$ python -q
>>> import numpy as np
>>> np.set_printoptions(precision=2, suppress=True, linewidth=120)
>>> arr = np.load("sample2.npy")
>>> arr
array([[ 0,  0,  0,  1],
       [ 0,  0, -1,  0],
       [ 1,  0,  0,  0],
       [ 0, -3,  0,  0]])
>>> r0, v = arr[2], arr[3]
>>> r0 @ v
np.int64(0)
>>> r0 @ r0
np.int64(1)
>>> pr = (r0 @ v) / (r0 @ r0) * r0
>>> (v - pr) @ r0
np.float64(0.0)
>>> pr
array([0., 0., 0., 0.])
>>> np.linalg.matrix_rank(np.outer(r0, v))
np.int64(1)
>>> F = np.load("dump.npy")
>>> F
array([[ 1.,  3., -3.,  2., -2., -1., -3.,  3.],
       [-3.,  3.,  3.,  0.,  2.,  2.,  1.,  3.],
       [ 1.,  0., -1.,  3., -2.,  0.,  0.,  0.],
       [ 3.,  0.,  0., -3., -2., -3.,  2., -1.],
       [-3.,  0., -2.,  1.,  0.,  0., -1.,  3.],
       [-2.,  0.,  0.,  1., -3.,  0., -1., -1.],
       [ 0.,  0.,  0.,  0.,  0.,  0.,  0.,  1.],
       [ 0.,  0.,  0.,  0.,  0.,  0., -2.,  2.]])
>>> Uu, sv, Vh = np.linalg.svd(F)
>>> np.argmax(sv[:-1] / (sv[1:] + 1e-6)) + 1
np.int64(7)
>>> B = Uu[:, :7] @ np.diag(sv[:7]) @ Vh[:7]
>>> np.round(np.linalg.norm(F - B) / np.linalg.norm(F), 2)
np.float64(0.01)
>>> np.linalg.matrix_rank(F, rtol=0.05)
np.int64(7)
>>> [round(float(x), 2) for x in np.linalg.svd(F, compute_uv=False)[:3]]
[8.72, 7.77, 4.87]
>>> round(np.log10(np.linalg.cond(F)))
2
>>> np.abs(np.linalg.svd(F)[2][-1])
array([0.15, 0.03, 0.3 , 0.37, 0.31, 0.79, 0.14, 0.12])
>>> np.linalg.cond(F) > 100
np.False_
>>> rng = np.random.default_rng(50)
>>> z = rng.permutation(8)
>>> B = F[:, z] * rng.choice([-1, 1], 8)
>>> B
array([[-2., -3., -3.,  2.,  1.,  3., -3.,  1.],
       [-0.,  3.,  1., -2., -3.,  3., -3., -2.],
       [-3., -1.,  0.,  2.,  1.,  0., -0., -0.],
       [ 3.,  0.,  2.,  2.,  3.,  0.,  1.,  3.],
       [-1., -2., -1., -0., -3.,  0., -3., -0.],
       [-1.,  0., -1.,  3., -2.,  0.,  1., -0.],
       [-0.,  0.,  0., -0.,  0.,  0., -1., -0.],
       [-0.,  0., -2., -0.,  0.,  0., -2., -0.]])
>>> Uu, _, Vh = np.linalg.svd(F.T @ B)
>>> np.round(np.linalg.lstsq(F, B)[0], 2) + 0
array([[ 0.,  0.,  0.,  0.,  1.,  0.,  0.,  0.],
       [ 0.,  0.,  0.,  0.,  0.,  1.,  0.,  0.],
       [ 0.,  1.,  0.,  0.,  0.,  0.,  0.,  0.],
       [-1.,  0.,  0.,  0.,  0.,  0.,  0.,  0.],
       [ 0.,  0.,  0., -1.,  0.,  0.,  0.,  0.],
       [ 0.,  0.,  0.,  0.,  0.,  0.,  0., -1.],
       [ 0.,  0.,  1.,  0.,  0.,  0.,  0.,  0.],
       [ 0.,  0.,  0.,  0.,  0.,  0., -1.,  0.]])
>>> E = np.array([[0.67, 0.0, 0.0, 0.33],
...     [0.0, 0.5, 0.0, 0.5],
...     [0.0, 0.0, 0.5, 0.5],
...     [0.0, 0.0, 0.0, 1.0]])
>>> # a transition matrix
>>> E.reshape(2, -1)
array([[0.67, 0.  , 0.  , 0.33, 0.  , 0.5 , 0.  , 0.5 ],
       [0.  , 0.  , 0.5 , 0.5 , 0.  , 0.  , 0.  , 1.  ]])
>>> E.ravel(order="F")
array([0.67, 0.  , 0.  , 0.  , 0.  , 0.5 , 0.  , 0.  , 0.  , 0.  , 0.5 , 0.  , 0.33, 0.5 , 0.5 , 1.  ])
>>> t3 = E.reshape(4, 2, -1)
>>> t3.transpose(1, 0, 2)
array([[[0.67, 0.  ],
        [0.  , 0.5 ],
        [0.  , 0.  ],
        [0.  , 0.  ]],

       [[0.  , 0.33],
        [0.  , 0.5 ],
        [0.5 , 0.5 ],
        [0.  , 1.  ]]])
>>> t3.sum(axis=1)
array([[0.67, 0.33],
       [0.  , 1.  ],
       [0.5 , 0.5 ],
       [0.  , 1.  ]])
>>> np.swapaxes(t3, 1, 2)[1]
array([[0. , 0. ],
       [0.5, 0.5]])
>>> np.einsum("ihd,jhd->hij", t3, t3).shape
(2, 4, 4)
>>> np.einsum("ihd,ihd->ih", t3, t3)
array([[0.45, 0.11],
       [0.25, 0.25],
       [0.  , 0.5 ],
       [0.  , 1.  ]])
>>> X = np.array([[1.4, 0.0, 2.2, 0.7],
...     [-0.02, -0.25, 1.62, 1.25],
...     [1.1, -0.1, 0.9, 0.4],
...     [0.2, -0.8, 0.7, 0.0],
...     [0.2, -0.5, 0.0, 0.8],
...     [-0.1, -0.2, 1.5, 1.3]])
>>> X
array([[ 1.4 ,  0.  ,  2.2 ,  0.7 ],
       [-0.02, -0.25,  1.62,  1.25],
       [ 1.1 , -0.1 ,  0.9 ,  0.4 ],
       [ 0.2 , -0.8 ,  0.7 ,  0.  ],
       [ 0.2 , -0.5 ,  0.  ,  0.8 ],
       [-0.1 , -0.2 ,  1.5 ,  1.3 ]])
>>> hat = X @ np.linalg.solve(X.T @ X, X.T)
>>> np.round(np.linalg.eigvalsh(hat), 2) + 0
array([0., 0., 1., 1., 1., 1.])
>>> np.linalg.matrix_rank(np.eye(6) - hat)
np.int64(2)
>>> np.allclose(hat @ hat, hat)
True
>>> z = rng.permutation(4)
>>> B = X[:, z] * rng.choice([-1, 1], 4)
>>> B
array([[ 1.4 ,  2.2 , -0.7 , -0.  ],
       [-0.02,  1.62, -1.25,  0.25],
       [ 1.1 ,  0.9 , -0.4 ,  0.1 ],
       [ 0.2 ,  0.7 , -0.  ,  0.8 ],
       [ 0.2 ,  0.  , -0.8 ,  0.5 ],
       [-0.1 ,  1.5 , -1.3 ,  0.2 ]])
>>> Uu, _, Vh = np.linalg.svd(X.T @ B)
>>> np.round(Uu @ Vh, 2) + 0
array([[ 1.,  0.,  0.,  0.],
       [ 0.,  0.,  0., -1.],
       [ 0.,  1.,  0.,  0.],
       [ 0.,  0., -1.,  0.]])
>>> z
array([0, 2, 3, 1])
>>> np.round(np.linalg.lstsq(X, B)[0], 2) + 0
array([[ 1.,  0.,  0.,  0.],
       [ 0.,  0.,  0., -1.],
       [ 0.,  1.,  0.,  0.],
       [ 0.,  0., -1.,  0.]])
>>> B = X / np.sqrt((X ** 2).mean(axis=1, keepdims=True))
>>> np.linalg.norm(B, axis=1)
array([2., 2., 2., 2., 2., 2.])
>>> np.linalg.matrix_rank(B) == np.linalg.matrix_rank(X)
np.True_
>>> B = np.c_[X[:, :1] @ np.array([[1]]), np.array([-2, 0, 0, 2, 1, 1])]
>>> B
array([[ 1.4 , -2.  ],
       [-0.02,  0.  ],
       [ 1.1 ,  0.  ],
       [ 0.2 ,  2.  ],
       [ 0.2 ,  1.  ],
       [-0.1 ,  1.  ]])
>>> np.linalg.matrix_rank(np.c_[X, B])
np.int64(5)
>>> A = np.load("run16.npy")
>>> A
array([[16, -3, -4,  5,  4, -4],
       [-3, 19,  1,  3, -4, -5],
       [ 5, -4,  5,  4, -3, -1],
       [-2, -3,  5, 12, -1, -4],
       [-3, -3,  1, -5,  4, -4],
       [ 2,  1,  0, -1, -3, 23]])
>>> Q, r_ = np.linalg.qr(A)
>>> np.round(abs(r_[0, 0]), 2), round(np.linalg.norm(A[:, 0]), 2)
(np.float64(17.52), np.float64(17.52))
>>> np.allclose(r_.T @ r_, A.T @ A)
True
>>> Q.shape, r_.shape
((6, 6), (6, 6))
>>> np.round(Q @ r_, 2) + 0
array([[16., -3., -4.,  5.,  4., -4.],
       [-3., 19.,  1.,  3., -4., -5.],
       [ 5., -4.,  5.,  4., -3., -1.],
       [-2., -3.,  5., 12., -1., -4.],
       [-3., -3.,  1., -5.,  4., -4.],
       [ 2.,  1.,  0., -1., -3., 23.]])
>>> np.trace(Q @ Q.T)
np.float64(6.0)
>>> np.abs(np.diag(r_))
array([17.52, 19.16,  7.5 ,  9.86,  5.14, 15.99])
>>> np.round(Q.T @ Q, 2) + 0
array([[1., 0., 0., 0., 0., 0.],
       [0., 1., 0., 0., 0., 0.],
       [0., 0., 1., 0., 0., 0.],
       [0., 0., 0., 1., 0., 0.],
       [0., 0., 0., 0., 1., 0.],
       [0., 0., 0., 0., 0., 1.]])
